% ipython --no-banner

In [1]: import numpy as np

In [2]: np.set_printoptions(precision=3, suppress=True, linewidth=100)

In [3]: rnd = lambda a: np.round(a, 3) + 0

In [4]: M = np.loadtxt("a.csv", delimiter=",")

In [5]: print(M)
[[0.667 0.    0.333]
 [0.    1.    0.   ]
 [0.    0.    1.   ]]

In [6]: # a transition matrix

In [7]: out = np.linalg.inv(M)

In [8]: print(rnd(np.linalg.det(M) * out))
[[ 1.     0.    -0.333]
 [ 0.     0.667  0.   ]
 [ 0.     0.     0.667]]

In [9]: print(M @ out)
[[1. 0. 0.]
 [0. 1. 0.]
 [0. 0. 1.]]

In [10]: print(rnd(np.linalg.det(M) * np.linalg.det(out)))
1.0

In [11]: print(np.allclose(out, M.T))
False

In [12]: print(rnd(np.linalg.cond(M)))
1.766

In [13]: print(rnd(np.linalg.slogdet(M)[0]))
1.0

In [14]: print(rnd(np.sort(np.linalg.eigvals(M))))
[0.667 1.    1.   ]

In [15]: print(rnd(np.linalg.matrix_power(M - np.diag(np.diag(M)), 3)))
[[0. 0. 0.]
 [0. 0. 0.]
 [0. 0. 0.]]

In [16]: print(np.linalg.matrix_rank(M - M[0, 0] * np.eye(3)))
2

In [17]: print(np.prod(np.diag(M)), rnd(np.linalg.det(M)))
0.667 0.667

In [18]: print([int(np.linalg.matrix_rank(np.linalg.matrix_power(M, p))) for p in range(1, 4)])
[3, 3, 3]

In [19]: feats = np.load("x.npy")

In [20]: print(rnd(feats))
[[-1.583  1.256 -0.922 -3.327]
 [ 1.809 -2.296 -2.53  -1.026]
 [ 3.165  1.571  1.36  -1.29 ]
 [ 0.452  2.585 -2.626  1.488]]

In [21]: r0 = np.array([-1, -3])

In [22]: print(rnd(np.polyval(r0, feats[2])))
[-6.165 -4.571 -4.36  -1.71 ]

In [23]: print(rnd(np.cross(feats[2, :3], feats[3, :3])))
[-7.642  8.928  7.472]

In [24]: print(rnd(np.einsum("ij,ji->", feats, feats)))
1.061

In [25]: print(rnd(np.linalg.det(feats.T)))
-256.0

In [26]: print(rnd(np.linalg.det(feats[::-1])))
-256.0

In [27]: print(rnd(np.linalg.eigvals(feats)))
[-4.   +0.j    -0.515+3.967j -0.515-3.967j  4.   +0.j   ]

In [28]: E = np.loadtxt("mat.csv", delimiter=",")

In [29]: print(rnd(E))
[[ 1.79  -6.484 -7.4  ]
 [ 8.752 -4.837  0.082]
 [ 0.224  5.87   8.092]
 [-3.086 -4.487 -8.387]
 [ 1.963  5.105  8.372]
 [-4.342  6.804  5.904]
 [-8.378  5.379  0.933]
 [-3.621 -4.156 -8.344]
 [ 8.568 -1.054  5.048]
 [-5.299 -2.931 -7.958]
 [ 7.32   0.907  6.752]
 [ 6.782  1.531  7.188]
 [ 7.528 -6.081 -2.521]
 [-2.624  6.649  6.993]
 [ 1.773 -6.48  -7.407]
 [ 8.371 -5.388 -0.95 ]
 [-8.995  4.233 -1.081]
 [ 8.369 -0.657  5.434]]

In [30]: # null space of dimension 1

In [31]: D = np.linalg.norm(E[:, None] - E[None], axis=-1)

In [32]: print(D.shape)
(18, 18)

In [33]: print(np.linalg.matrix_rank(D ** 2))
3

In [34]: print(rnd(D[:5, :5]))
[[ 0.    10.352 19.877  5.361 19.572]
 [10.352  0.    15.86  14.56  14.617]
 [19.877 15.86   0.    19.744  1.92 ]
 [ 5.361 14.56  19.744  0.    19.959]
 [19.572 14.617  1.92  19.959  0.   ]]

In [35]: Xc = E - E.mean(axis=0)

In [36]: evecs = np.linalg.svd(Xc)[2][:2]

In [37]: out = Xc - Xc @ evecs.T @ evecs

In [38]: print(rnd(out.std(axis=0)))
[0. 0. 0.]

In [39]: print(rnd(np.diag(evecs.T @ evecs)))
[0.832 0.463 0.705]

In [40]: print(rnd(np.trace(np.linalg.pinv(E) @ E)))
2.0

In [41]: print(np.linalg.lstsq(E[:-1].T, E[-1])[2])
2

In [42]: print(np.unique(E.round(6), axis=0).shape)
(18, 3)

In [43]: print(np.allclose(E[:-1].T @ np.linalg.lstsq(E[:-1].T, E[-1])[0], E[-1]))
True

In [44]: r0 = np.array([3, 0, 2, 0, 1])

In [45]: m1 = np.array([np.roll(r0, i) for i in range(5)])

In [46]: print(m1)
[[3 0 2 0 1]
 [1 3 0 2 0]
 [0 1 3 0 2]
 [2 0 1 3 0]
 [0 2 0 1 3]]

In [47]: x0 = np.array([-1, 0, 1, -2, -3])

In [48]: h = np.maximum(m1 @ x0, 0)

In [49]: print(rnd(np.tanh(m1 @ x0)))
[-0.999 -1.    -0.995 -1.    -1.   ]

In [50]: print(np.maximum(m1 @ x0, 0) - np.maximum(-m1 @ x0, 0))
[ -4  -5  -3  -7 -11]

In [51]: print(m1.T @ h)
[0 0 0 0 0]

In [52]: print(h)
[0 0 0 0 0]
